% python3 -q
>>> import numpy as np
>>> import numpy.linalg as la
>>> np.set_printoptions(precision=3, suppress=True, linewidth=100, floatmode="fixed")
>>> K = np.load("block17.npy")
>>> print(K)
[[ 0.200  0.000 -1.200]
 [ 0.239  0.019 -1.149]]
>>> gram = K.T @ K
>>> print((K @ K.T).shape)
(2, 2)
>>> print(np.allclose(gram, gram.T))
True
>>> left, sigma, Vh = la.svd(K)
>>> print(np.argmax(sigma[:-1] / (sigma[1:] + 1e-6)) + 1)
1
>>> out = left[:, :1] @ np.diag(sigma[:1]) @ Vh[:1]
>>> print(round(la.norm(K - out) / la.norm(K), 3))
0.022
>>> print(out)
[[ 0.223  0.009 -1.196]
 [ 0.215  0.009 -1.154]]
>>> print([round(float(x), 3) for x in la.svd(K, compute_uv=False)[:3]])
[1.69, 0.036]
>>> F = np.load("mat.npy")
>>> print(F)
[[-2 -6 -2]
 [-1 -6 -2]
 [ 0 -6 -2]
 [ 2  0  0]
 [ 2  3  1]]
>>> print(round(float(la.norm(F, 2) / la.norm(F)), 3))
0.972
>>> print(la.matrix_rank(F, rtol=0.1))
2
>>> print(np.argsort(-la.norm(F, axis=0).round(6), kind="stable")[:3])
[1 0 2]
>>> r = la.matrix_rank(F)
>>> print(r)
2
>>> null = la.svd(F)[2][r:].T
>>> print([int(la.matrix_rank(F[:, :j + 1])) for j in range(3)])
[1, 2, 2]
>>> print(null[:, 0] / null[np.abs(null[:, 0]).round(6).argmax(), 0])
[ 0.000 -0.333  1.000]
>>> print(la.matrix_rank(F.T @ F), la.matrix_rank(F @ F.T))
2 2
>>> print([int(la.matrix_rank(F[:i])) for i in range(1, len(F) + 1)])
[1, 2, 2, 2, 2]
>>> X = np.loadtxt("run19.csv", delimiter=",")
>>> print(X)
[[ 2.000 -3.000  3.000]
 [-3.000  2.000 -3.000]
 [ 3.000 -3.000  2.000]]
>>> rng = np.random.default_rng(247052)
>>> z = rng.permutation(3)
>>> out = X[:, z] * rng.choice([-1, 1], 3)
>>> print(out)
[[ 3.000 -2.000 -3.000]
 [-3.000  3.000  2.000]
 [ 2.000 -3.000 -3.000]]
>>> left, _, Vh = la.svd(X.T @ out)
>>> print(np.round(la.lstsq(X, out)[0], 3) + 0)
[[ 0.000 -1.000  0.000]
 [ 0.000  0.000  1.000]
 [ 1.000  0.000  0.000]]
>>> print(z)
[2 0 1]
>>> q, vecs = la.qr(out[:, :1])[0], la.qr(out[:, 1:])[0]
>>> sigma = la.svd(q.T @ vecs, compute_uv=False)
>>> print((sigma > 0.9).sum())
1
>>> r0 = np.array([5, 4, 0])
>>> out = X + np.outer(r0, np.eye(3)[0])
>>> print(out)
[[ 7.000 -3.000  3.000]
 [ 1.000  2.000 -3.000]
 [ 3.000 -3.000  2.000]]
>>> print(round(float(la.det(out) / la.det(X)), 3), round(1 + la.solve(X, r0)[0], 3))
-3.625 -3.625
>>> print(la.matrix_rank(la.inv(out) - la.inv(X), tol=1e-8))
1
>>> vals, vecs = la.eig(X)
>>> print(round(np.prod(vals), 3))
8.0
>>> print(np.round(X @ vecs[:, 0] - vals[0] * vecs[:, 0], 3) + 0)
[0.000 0.000 0.000]
>>> print(np.sort(la.eigvals(X.T)))
[-1.000 -1.000  8.000]
>>> print(np.sort(la.eigvals(X @ X)))
[ 1.000  1.000 64.000]
>>> print([round(float(la.det(X[:i, :i])), 2) + 0 for i in range(1, 4)])
[2.0, -5.0, 8.0]
>>> print(np.all(la.eigvalsh(X) > 0))
False
>>> data = np.array([[3, 1, 2, 3], [1, 3, 1, 2], [2, 1, 3, 1], [3, 2, 1, 3]])
>>> vals, vecs = la.eigh(data)
>>> print(la.svd(data, compute_uv=False))
[8.162 2.414 1.838 0.414]
>>> print(np.round(vecs.T @ vecs, 3) + 0)
[[1.000 0.000 0.000 0.000]
 [0.000 1.000 0.000 0.000]
 [0.000 0.000 1.000 0.000]
 [0.000 0.000 0.000 1.000]]
>>> print(vecs @ np.diag(vals) @ vecs.T)
[[3.000 1.000 2.000 3.000]
 [1.000 3.000 1.000 2.000]
 [2.000 1.000 3.000 1.000]
 [3.000 2.000 1.000 3.000]]
>>> print(np.round(vecs.T @ data @ vecs, 3) + 0)
[[-0.414  0.000  0.000  0.000]
 [ 0.000  1.838  0.000  0.000]
 [ 0.000  0.000  2.414  0.000]
 [ 0.000  0.000  0.000  8.162]]
>>> print(la.eigvalsh(data @ data))
[ 0.172  3.377  5.828 66.623]
>>> print(np.abs(vecs[:, -1]))
[0.574 0.413 0.413 0.574]
>>> print(np.abs(vecs[:, -1]).round(6).argmax())
0
>>> print(vals.sum(), np.trace(data))
12.0 12
>>> out = data + rng.integers(-2, 3, (4, 3)) @ rng.integers(-2, 3, (3, 4))
>>> print(out)
[[ 1  4  0  9]
 [ 6  3 -9  8]
 [ 6 -4  5 -1]
 [-1  0 13 -5]]
>>> print(np.abs(out - data).sum(axis=1))
[13 21 13 26]
>>> vals, vecs = la.eigh(data)
>>> vec = np.array([5, 1, 2, 3])
>>> print(round(vec @ data @ vec / (vec @ vec), 3), round(float(vals[0]), 3), round(vals[-1], 3))
7.308 -0.414 8.162
>>> print(la.eigvalsh(data[1:, 1:]))
[1.000 2.268 5.732]
>>> print(vecs * np.abs(vals) @ vecs.T)
[[3.354 1.146 1.854 2.646]
 [1.146 3.061 0.939 1.854]
 [1.854 0.939 3.061 1.146]
 [2.646 1.854 1.146 3.354]]
>>> print(vecs * np.maximum(vals, 0) @ vecs.T)
[[3.177 1.073 1.927 2.823]
 [1.073 3.030 0.970 1.927]
 [1.927 0.970 3.030 1.073]
 [2.823 1.927 1.073 3.177]]
>>> print(np.abs(data).sum(axis=1).max(), round(np.abs(vals).max(), 3))
9 8.162
>>> print([round(float(la.det(data[:i, :i])), 2) + 0 for i in range(1, 5)])
[3.0, 8.0, 13.0, -15.0]
>>> J = np.loadtxt("test7.csv", delimiter=",")
>>> print(J)
[[-58.844  19.035  89.044  -0.224]
 [-59.716  18.869  89.656  -1.994]
 [-61.532  18.219  90.416  -1.032]
 [-61.083  19.274  90.444  -0.440]
 [-60.054  20.965  88.071   0.186]
 [-60.212  20.036  91.476  -2.913]
 [-60.259  22.244  90.446  -0.421]
 [-59.907  19.713  89.464  -0.372]
 [-60.410  21.009  91.464  -0.119]
 [-60.111  19.047  88.280   0.571]
 [-60.812  20.207  86.864  -1.042]
 [-59.236  19.497  89.657   2.681]
 [-60.553  19.476  89.427  -0.265]
 [-60.540  20.032  91.640   0.127]
 [-60.776  18.053  91.179  -1.566]]
>>> left, sigma, Vh = la.svd(J)
>>> print(np.argmax(sigma[:-1] / (sigma[1:] + 1e-6)) + 1)
1
>>> out = left[:, :1] @ np.diag(sigma[:1]) @ Vh[:1]
>>> print(round(la.norm(J - out) / la.norm(J), 3))
0.017
>>> print(np.round(la.norm(J - out, 2), 3), round(float(sigma[1]), 3))
4.952 4.952
>>> vec = np.array([0, 1, 2, 0])
>>> target = J @ vec
>>> print(np.round(la.solve(J.T @ J, J.T @ target), 3) + 0)
[0.000 1.000 2.000 0.000]
>>> target = target + 0.3 * rng.normal(size=15)
>>> print(target)
[197.025 198.426 198.985 199.903 196.930 202.710 203.075 198.636 204.049 195.419 194.282 198.316
 198.502 203.493 200.393]
>>> beta, *_ = la.lstsq(J, target)
>>> print([round(float(la.norm(la.solve(J.T @ J + lam * np.eye(4), J.T @ target))), 2) for lam in (0, 1, 10, 100)])
[2.21, 2.15, 1.93, 1.82]
>>> print(beta.round())
[-0.000  1.000  2.000 -0.000]
>>> W0 = np.array([[0.7, -0.2, 0.4], [1.7, -1.2, -0.3], [-1.1, -0.5, 1.2]])
>>> print(W0)
[[ 0.700 -0.200  0.400]
 [ 1.700 -1.200 -0.300]
 [-1.100 -0.500  1.200]]
>>> vec = np.array([1, 0, 1])
>>> print(K @ np.ones(3))
[-1.000 -0.891]
>>> print(K * vec)
[[ 0.200  0.000 -1.200]
 [ 0.239  0.000 -1.149]]
>>> print(K @ vec)
[-1.000 -0.910]
>>> z = rng.permutation(3)
>>> out = W0[:, z] * rng.choice([-1, 1], 3)
>>> print(out)
[[ 0.400  0.700 -0.200]
 [-0.300  1.700 -1.200]
 [ 1.200 -1.100 -0.500]]
>>> left, _, Vh = la.svd(W0.T @ out)
>>> print(np.round(left @ Vh, 3) + 0)
[[0.000 1.000 0.000]
 [0.000 0.000 1.000]
 [1.000 0.000 0.000]]
>>> print(z)
[2 0 1]
>>> print(np.round(la.lstsq(W0, out)[0], 3) + 0)
[[0.000 1.000 0.000]
 [0.000 0.000 1.000]
 [1.000 0.000 0.000]]
>>> blk = np.stack([W0, -3 * W0, W0[::-1]])
>>> print(la.matrix_rank(blk))
[3 3 3]
>>> print(blk.shape)
(3, 3, 3)
>>> print(np.einsum("bij,cij->bc", blk, blk))
[[  8.010 -24.030   4.040]
 [-24.030  72.090 -12.120]
 [  4.040 -12.120   8.010]]
>>> r0, r1 = W0[1], W0[0]
>>> print(r0 @ r0)
4.42
>>> pr = (r0 @ r1) / (r0 @ r0) * r0
>>> print(np.outer(r0, r1))
[[ 1.190 -0.340  0.680]
 [-0.840  0.240 -0.480]
 [-0.210  0.060 -0.120]]
>>> r0 = np.array([8, -2, -5])
>>> out = W0 + np.outer(r0, np.eye(3)[1])
>>> print(out)
[[ 0.700  7.800  0.400]
 [ 1.700 -3.200 -0.300]
 [-1.100 -5.500  1.200]]
>>> arr = np.load("dump.npy")
>>> print(arr)
[[0 8 4]
 [8 8 0]
 [4 0 6]]
>>> # symmetric, so the eigenvalues are real
>>> vals, vecs = la.eigh(arr)
>>> print(np.round(vecs.T @ vecs, 3) + 0)
[[1.000 0.000 0.000]
 [0.000 1.000 0.000]
 [0.000 0.000 1.000]]
>>> print(np.abs(vecs[:, -1]))
[0.548 0.785 0.289]
>>> print(np.round(vals.sum(), 3), np.trace(arr))
14.0 14
>>> print(np.round(vecs @ np.diag(vals) @ vecs.T, 3) + 0)
[[0.000 8.000 4.000]
 [8.000 8.000 0.000]
 [4.000 0.000 6.000]]
>>> print(np.abs(vecs[:, -1]).round(6).argmax())
1
>>> print((vals > 1e-8).sum(), (vals < -1e-8).sum())
2 1
>>> print(la.eigvalsh(arr + -2 * np.eye(3)))
[-7.934  4.354 11.580]
